$ ipython --no-banner

In [1]: import numpy as np

In [2]: from numpy import linalg as LA

In [3]: np.set_printoptions(precision=2, suppress=True, linewidth=140, sign=" ")

In [4]: def rnd(a):
   ...:     return np.round(a, 2) + 0
   ...: 

In [5]: M = np.array([[0.7, -0.4, 0.6, -0.4, 0.8],
   ...:     [-0.3, -1.6, -1.1, -0.4, 0.6],
   ...:     [-1.1, 0.2, -2.3, -0.5, -0.4],
   ...:     [1.7, -1.9, -1.5, -0.8, 1.2],
   ...:     [2.6, -0.9, -0.8, 0.4, 0.8],
   ...:     [-1.0, -0.3, 0.7, -1.0, -0.4],
   ...:     [-0.6, -1.3, -0.4, -0.2, 0.0],
   ...:     [-0.8, -0.1, 0.1, -1.0, -0.3]])

In [6]: rng = np.random.default_rng(61474)

In [7]: M[0] = M[1] + 0.02 * rng.normal(size=5)

In [8]: rnd(M)
Out[8]: 
array([[-0.3 , -1.61, -1.1 , -0.39,  0.6 ],
       [-0.3 , -1.6 , -1.1 , -0.4 ,  0.6 ],
       [-1.1 ,  0.2 , -2.3 , -0.5 , -0.4 ],
       [ 1.7 , -1.9 , -1.5 , -0.8 ,  1.2 ],
       [ 2.6 , -0.9 , -0.8 ,  0.4 ,  0.8 ],
       [-1.  , -0.3 ,  0.7 , -1.  , -0.4 ],
       [-0.6 , -1.3 , -0.4 , -0.2 ,  0.  ],
       [-0.8 , -0.1 ,  0.1 , -1.  , -0.3 ]])

In [9]: M2 = np.c_[M[:, :4] @ np.array([[-1, 3, 4, 1], [-8, -5, -3, -2], [-3, 8, -7, -6], [-4, -4, 0, -8]]), np.array([-2, 2, 0, 0, 0, -3, 3, 0])]

In [10]: rnd(M2)
Out[10]: 
array([[ 18.09,  -0.1 ,  11.37,  12.67,  -2.  ],
       [ 18.  ,  -0.1 ,  11.3 ,  12.7 ,   2.  ],
       [  8.4 , -20.7 ,  11.1 ,  16.3 ,   0.  ],
       [ 21.2 ,   5.8 ,  23.  ,  20.9 ,   0.  ],
       [  5.4 ,   4.3 ,  18.7 ,   6.  ,   0.  ],
       [  5.3 ,   8.1 ,  -8.  ,   3.4 ,  -3.  ],
       [ 13.  ,   2.3 ,   4.3 ,   6.  ,   3.  ],
       [  5.3 ,   2.9 ,  -3.6 ,   6.8 ,   0.  ]])

In [11]: rnd(LA.norm(M2 - M @ LA.lstsq(M, M2)[0], axis=0))
Out[11]: array([ 0.  ,  0.  ,  0.  ,  0.  ,  4.23])

In [12]: LA.matrix_rank(np.c_[M, M2])
Out[12]: np.int64(6)

In [13]: rnd(LA.norm(LA.qr(M)[0].T @ M2, axis=0) ** 2 / ((M2 ** 2).sum(axis=0) + 1e-12))
Out[13]: array([ 1.  ,  1.  ,  1.  ,  1.  ,  0.31])

In [14]: data = np.triu(rng.random((3, 3)) < 0.8, 1).astype(int)

In [15]: data = data + data.T

In [16]: data
Out[16]: 
array([[ 0,  0,  1],
       [ 0,  0,  1],
       [ 1,  1,  0]])

In [17]: rnd(data @ LA.pinv(data) @ data)
Out[17]: 
array([[ 0.,  0.,  1.],
       [ 0.,  0.,  1.],
       [ 1.,  1.,  0.]])

In [18]: np.unique(data.round(6), axis=0).shape
Out[18]: (2, 3)

In [19]: np.allclose(data[:-1].T @ LA.lstsq(data[:-1].T, data[-1])[0], data[-1])
Out[19]: False

In [20]: np.abs(np.diag(LA.qr(data)[1])) > 1e-9
Out[20]: array([ True, False,  True])

In [21]: try:
    ...:     LA.inv(data)
    ...: except LA.LinAlgError as e:
    ...:     print("failed:", e)
    ...: 
failed: Singular matrix

In [22]: W1 = np.array([[-1, 0], [-1, 2], [-1, 1]])

In [23]: beta = np.array([1, 7])

In [24]: hid = np.maximum(data @ W1 + beta, 0)

In [25]: hid
Out[25]: 
array([[ 0,  8],
       [ 0,  8],
       [ 0,  9]])

In [26]: (hid > 0).astype(int)
Out[26]: 
array([[ 0,  1],
       [ 0,  1],
       [ 0,  1]])

In [27]: Z = np.array([[1, 1], [1, 2]])

In [28]: W1 @ Z
Out[28]: 
array([[-1, -1],
       [ 1,  3],
       [ 0,  1]])

In [29]: (hid @ Z).round(6).argmax(axis=1)
Out[29]: array([ 1,  1,  1])

In [30]: M2 = np.array([[3, 1], [3, 3]])

In [31]: M2.T @ hid.T
Out[31]: 
array([[ 24,  24,  27],
       [ 24,  24,  27]])

In [32]: np.einsum("ik,kj->ij", hid, M2)
Out[32]: 
array([[ 24,  24],
       [ 24,  24],
       [ 27,  27]])

In [33]: np.vstack([hid, M2.T]).shape
Out[33]: (5, 2)

In [34]: np.einsum("ij->j", hid)
Out[34]: array([  0,  25])

In [35]: np.einsum("ik,kj->ji", hid, M2)
Out[35]: 
array([[ 24,  24,  27],
       [ 24,  24,  27]])

In [36]: data.sum(axis=0)
Out[36]: array([ 1,  1,  2])

In [37]: np.trace(data @ data @ data) // 6
Out[37]: np.int64(0)

In [38]: Lm = np.diag(data.sum(axis=1)) - data

In [39]: Lm @ np.ones(3)
Out[39]: array([ 0.,  0.,  0.])

In [40]: rnd(LA.eigvalsh(Lm))
Out[40]: array([ 0.,  1.,  3.])

In [41]: LA.matrix_rank(Lm)
Out[41]: np.int64(2)

In [42]: left, sig, VT = LA.svd(data)

In [43]: vecs = VT[:(sig > 1e-8).sum()]

In [44]: x = data[2] + -3 * data[0] + rng.integers(2) * np.eye(3)[1]

In [45]: x
Out[45]: array([ 1.,  2., -3.])

In [46]: LA.matrix_rank(np.vstack([data, x]))
Out[46]: np.int64(3)

In [47]: np.allclose(vecs.T @ vecs @ x, x)
Out[47]: False

In [48]: rnd(vecs.T @ vecs)
Out[48]: 
array([[ 0.5,  0.5,  0. ],
       [ 0.5,  0.5,  0. ],
       [ 0. ,  0. ,  1. ]])

In [49]: theta = np.deg2rad(30)

In [50]: arr = np.eye(8)

In [51]: arr[np.ix_([0, 6], [0, 6])] = [[np.cos(theta), -np.sin(theta)], [np.sin(theta), np.cos(theta)]]

In [52]: rnd(arr)
Out[52]: 
array([[ 0.87,  0.  ,  0.  ,  0.  ,  0.  ,  0.  , -0.5 ,  0.  ],
       [ 0.  ,  1.  ,  0.  ,  0.  ,  0.  ,  0.  ,  0.  ,  0.  ],
       [ 0.  ,  0.  ,  1.  ,  0.  ,  0.  ,  0.  ,  0.  ,  0.  ],
       [ 0.  ,  0.  ,  0.  ,  1.  ,  0.  ,  0.  ,  0.  ,  0.  ],
       [ 0.  ,  0.  ,  0.  ,  0.  ,  1.  ,  0.  ,  0.  ,  0.  ],
       [ 0.  ,  0.  ,  0.  ,  0.  ,  0.  ,  1.  ,  0.  ,  0.  ],
       [ 0.5 ,  0.  ,  0.  ,  0.  ,  0.  ,  0.  ,  0.87,  0.  ],
       [ 0.  ,  0.  ,  0.  ,  0.  ,  0.  ,  0.  ,  0.  ,  1.  ]])

In [53]: x = np.array([2, 4, -1, 1, -4, -2, 1, -2])

In [54]: rnd(np.sort(np.abs(np.degrees(np.angle(LA.eigvals(arr))))))
Out[54]: array([  0.,   0.,   0.,   0.,   0.,   0.,  30.,  30.])

In [55]: rnd(LA.norm(x)), rnd(LA.norm(arr @ x))
Out[55]: (np.float64(6.86), np.float64(6.86))

In [56]: x = np.array([-3, 1, -1, -2, 2, -2, -3, 0])

In [57]: target = arr @ x

In [58]: beta, lr = np.zeros(8), 1 / LA.norm(arr, 2) ** 2

In [59]: for i in range(6):
    ...:     beta -= lr * arr.T @ (arr @ beta - target)
    ...:     if i % 2 == 0: print(i, round(LA.norm(arr @ beta - target), 2))
    ...: 
0 0.0
2 0.0
4 0.0

In [60]: rnd(LA.cond(arr))
Out[60]: np.float64(1.0)

In [61]: rnd(beta)
Out[61]: array([-3.,  1., -1., -2.,  2., -2., -3.,  0.])

In [62]: x = np.array([1, 2, 2, 2, 0, 0, 2, 3])

In [63]: target = arr @ x

In [64]: rnd(target)
Out[64]: array([-0.13,  2.  ,  2.  ,  2.  ,  0.  ,  0.  ,  2.23,  3.  ])

In [65]: rnd(LA.solve(arr, -3 * target))
Out[65]: array([-3., -6., -6., -6.,  0.,  0., -6., -9.])

In [66]: f = np.array([2, -2, -1])

In [67]: rnd(np.correlate(arr[0], arr[6], "full"))
Out[67]: array([ 0.  ,  0.75,  0.  ,  0.  ,  0.  ,  0.  ,  0.  ,  0.  ,  0.  ,  0.  ,  0.  ,  0.  ,  0.  , -0.25,  0.  ])

In [68]: M2 = np.array([[1, 0, 4], [1, 3, 1], [2, 3, 4]])

In [69]: W0 = np.triu(M2, 1)

In [70]: W0
Out[70]: 
array([[ 0,  0,  4],
       [ 0,  0,  1],
       [ 0,  0,  0]])

In [71]: rk = LA.matrix_rank(W0)

In [72]: rk
Out[72]: np.int64(1)

In [73]: ns = LA.svd(W0)[2][rk:].T

In [74]: ns @ ns.T
Out[74]: 
array([[ 1.,  0.,  0.],
       [ 0.,  1.,  0.],
       [ 0.,  0.,  0.]])

In [75]: [int(LA.matrix_rank(np.delete(W0, i, axis=0))) for i in range(3)]
Out[75]: [1, 1, 1]

In [76]: ns.shape
Out[76]: (3, 2)

In [77]: np.allclose(W0 @ ns, 0)
Out[77]: True

In [78]: [int(LA.matrix_rank(W0[:, :j + 1])) for j in range(3)]
Out[78]: [0, 0, 1]

In [79]: J = np.loadtxt("test18.csv", delimiter=",")

In [80]: J
Out[80]: 
array([[ 1.,  1., -1., -1., -1., -1.,  1.,  1.],
       [ 1.,  1., -1., -1.,  1.,  1., -1., -1.],
       [ 1.,  1.,  1.,  1., -1., -1., -1., -1.]])

In [81]: def softmax(z):
    ...:     e = np.exp(z - z.max(axis=-1, keepdims=True))
    ...:     return e / e.sum(axis=-1, keepdims=True)
    ...: 

In [82]: rnd(softmax(10 * J[1]))
Out[82]: array([ 0.25,  0.25,  0.  ,  0.  ,  0.25,  0.25,  0.  ,  0.  ])

In [83]: rnd(softmax(J[1]))
Out[83]: array([ 0.22,  0.22,  0.03,  0.03,  0.22,  0.22,  0.03,  0.03])

In [84]: S = J @ J.T / np.sqrt(8)

In [85]: rnd(softmax(S)[1] @ J)
Out[85]: array([ 1.  ,  1.  , -0.89, -0.89,  0.79,  0.79, -0.89, -0.89])

In [86]: rnd(softmax(S))
Out[86]: 
array([[ 0.89,  0.05,  0.05],
       [ 0.05,  0.89,  0.05],
       [ 0.05,  0.05,  0.89]])

In [87]: softmax(S).round(6).argmax(axis=1)
Out[87]: array([ 0,  1,  2])

In [88]: K = np.array([[-5, -4, 1, -4, 5, 3, -3, 1, 0, 2],
    ...:     [3, -4, 5, 4, -5, -3, 0, -3, -1, 4],
    ...:     [-5, -3, -4, -4, -2, -5, -1, -5, 5, 3],
    ...:     [3, -4, -4, -4, -5, 0, -4, -1, 4, 3],
    ...:     [-2, 0, -3, 5, 5, -1, 2, 0, -3, 4],
    ...:     [1, 1, 4, -4, -3, 0, 4, -2, 4, 2],
    ...:     [0, 0, 4, -3, 3, 3, -4, -1, -3, 1],
    ...:     [-5, -2, -2, 0, 4, -4, -2, -4, 4, -5],
    ...:     [0, -5, 3, -4, 2, 1, 2, -3, 4, 2],
    ...:     [3, -5, 1, 3, 4, -4, -5, -3, -1, 0]])

In [89]: K[:, 1] = 2 * K[:, 6]

In [90]: K
Out[90]: 
array([[ -5,  -6,   1,  -4,   5,   3,  -3,   1,   0,   2],
       [  3,   0,   5,   4,  -5,  -3,   0,  -3,  -1,   4],
       [ -5,  -2,  -4,  -4,  -2,  -5,  -1,  -5,   5,   3],
       [  3,  -8,  -4,  -4,  -5,   0,  -4,  -1,   4,   3],
       [ -2,   4,  -3,   5,   5,  -1,   2,   0,  -3,   4],
       [  1,   8,   4,  -4,  -3,   0,   4,  -2,   4,   2],
       [  0,  -8,   4,  -3,   3,   3,  -4,  -1,  -3,   1],
       [ -5,  -4,  -2,   0,   4,  -4,  -2,  -4,   4,  -5],
       [  0,   4,   3,  -4,   2,   1,   2,  -3,   4,   2],
       [  3, -10,   1,   3,   4,  -4,  -5,  -3,  -1,   0]])

In [91]: M2 = K / np.sqrt((K ** 2).mean(axis=1, keepdims=True))

In [92]: LA.matrix_rank(K - K.mean(axis=1, keepdims=True))
Out[92]: np.int64(9)

In [93]: rnd(softmax(K[9] + -3))
Out[93]: array([ 0.2 ,  0.  ,  0.03,  0.2 ,  0.55,  0.  ,  0.  ,  0.  ,  0.  ,  0.01])

In [94]: rnd(softmax(10 * K[9]))
Out[94]: array([ 0.,  0.,  0.,  0.,  1.,  0.,  0.,  0.,  0.,  0.])

In [95]: S = K @ K.T / np.sqrt(10)

In [96]: rnd(softmax(S + np.triu(np.full(S.shape, -np.inf), 1)))
Out[96]: 
array([[ 1.  ,  0.  ,  0.  ,  0.  ,  0.  ,  0.  ,  0.  ,  0.  ,  0.  ,  0.  ],
       [ 0.  ,  1.  ,  0.  ,  0.  ,  0.  ,  0.  ,  0.  ,  0.  ,  0.  ,  0.  ],
       [ 0.  ,  0.  ,  1.  ,  0.  ,  0.  ,  0.  ,  0.  ,  0.  ,  0.  ,  0.  ],
       [ 0.  ,  0.  ,  0.  ,  1.  ,  0.  ,  0.  ,  0.  ,  0.  ,  0.  ,  0.  ],
       [ 0.  ,  0.  ,  0.  ,  0.  ,  1.  ,  0.  ,  0.  ,  0.  ,  0.  ,  0.  ],
       [ 0.  ,  0.  ,  0.  ,  0.  ,  0.  ,  1.  ,  0.  ,  0.  ,  0.  ,  0.  ],
       [ 0.  ,  0.  ,  0.  ,  0.  ,  0.  ,  0.  ,  1.  ,  0.  ,  0.  ,  0.  ],
       [ 0.  ,  0.  ,  0.  ,  0.  ,  0.  ,  0.  ,  0.  ,  1.  ,  0.  ,  0.  ],
       [ 0.  ,  0.  ,  0.  ,  0.  ,  0.  ,  0.95,  0.  ,  0.  ,  0.05,  0.  ],
       [ 0.  ,  0.  ,  0.  ,  0.  ,  0.  ,  0.  ,  0.  ,  0.  ,  0.  ,  1.  ]])

In [97]: rnd(softmax(S))
Out[97]: 
array([[ 1.  ,  0.  ,  0.  ,  0.  ,  0.  ,  0.  ,  0.  ,  0.  ,  0.  ,  0.  ],
       [ 0.  ,  1.  ,  0.  ,  0.  ,  0.  ,  0.  ,  0.  ,  0.  ,  0.  ,  0.  ],
       [ 0.  ,  0.  ,  1.  ,  0.  ,  0.  ,  0.  ,  0.  ,  0.  ,  0.  ,  0.  ],
       [ 0.  ,  0.  ,  0.  ,  1.  ,  0.  ,  0.  ,  0.  ,  0.  ,  0.  ,  0.  ],
       [ 0.  ,  0.  ,  0.  ,  0.  ,  1.  ,  0.  ,  0.  ,  0.  ,  0.  ,  0.  ],
       [ 0.  ,  0.  ,  0.  ,  0.  ,  0.  ,  1.  ,  0.  ,  0.  ,  0.  ,  0.  ],
       [ 0.  ,  0.  ,  0.  ,  0.  ,  0.  ,  0.  ,  1.  ,  0.  ,  0.  ,  0.  ],
       [ 0.  ,  0.  ,  0.  ,  0.  ,  0.  ,  0.  ,  0.  ,  1.  ,  0.  ,  0.  ],
       [ 0.  ,  0.  ,  0.  ,  0.  ,  0.  ,  0.95,  0.  ,  0.  ,  0.05,  0.  ],
       [ 0.  ,  0.  ,  0.  ,  0.  ,  0.  ,  0.  ,  0.  ,  0.  ,  0.  ,  1.  ]])

In [98]: rnd(softmax(S)[9] @ K)
Out[98]: array([  3., -10.,   1.,   3.,   4.,  -4.,  -5.,  -3.,  -1.,   0.])

In [99]: softmax(S).round(6).argmax(axis=1)
Out[99]: array([ 0,  1,  2,  3,  4,  5,  6,  7,  5,  9])
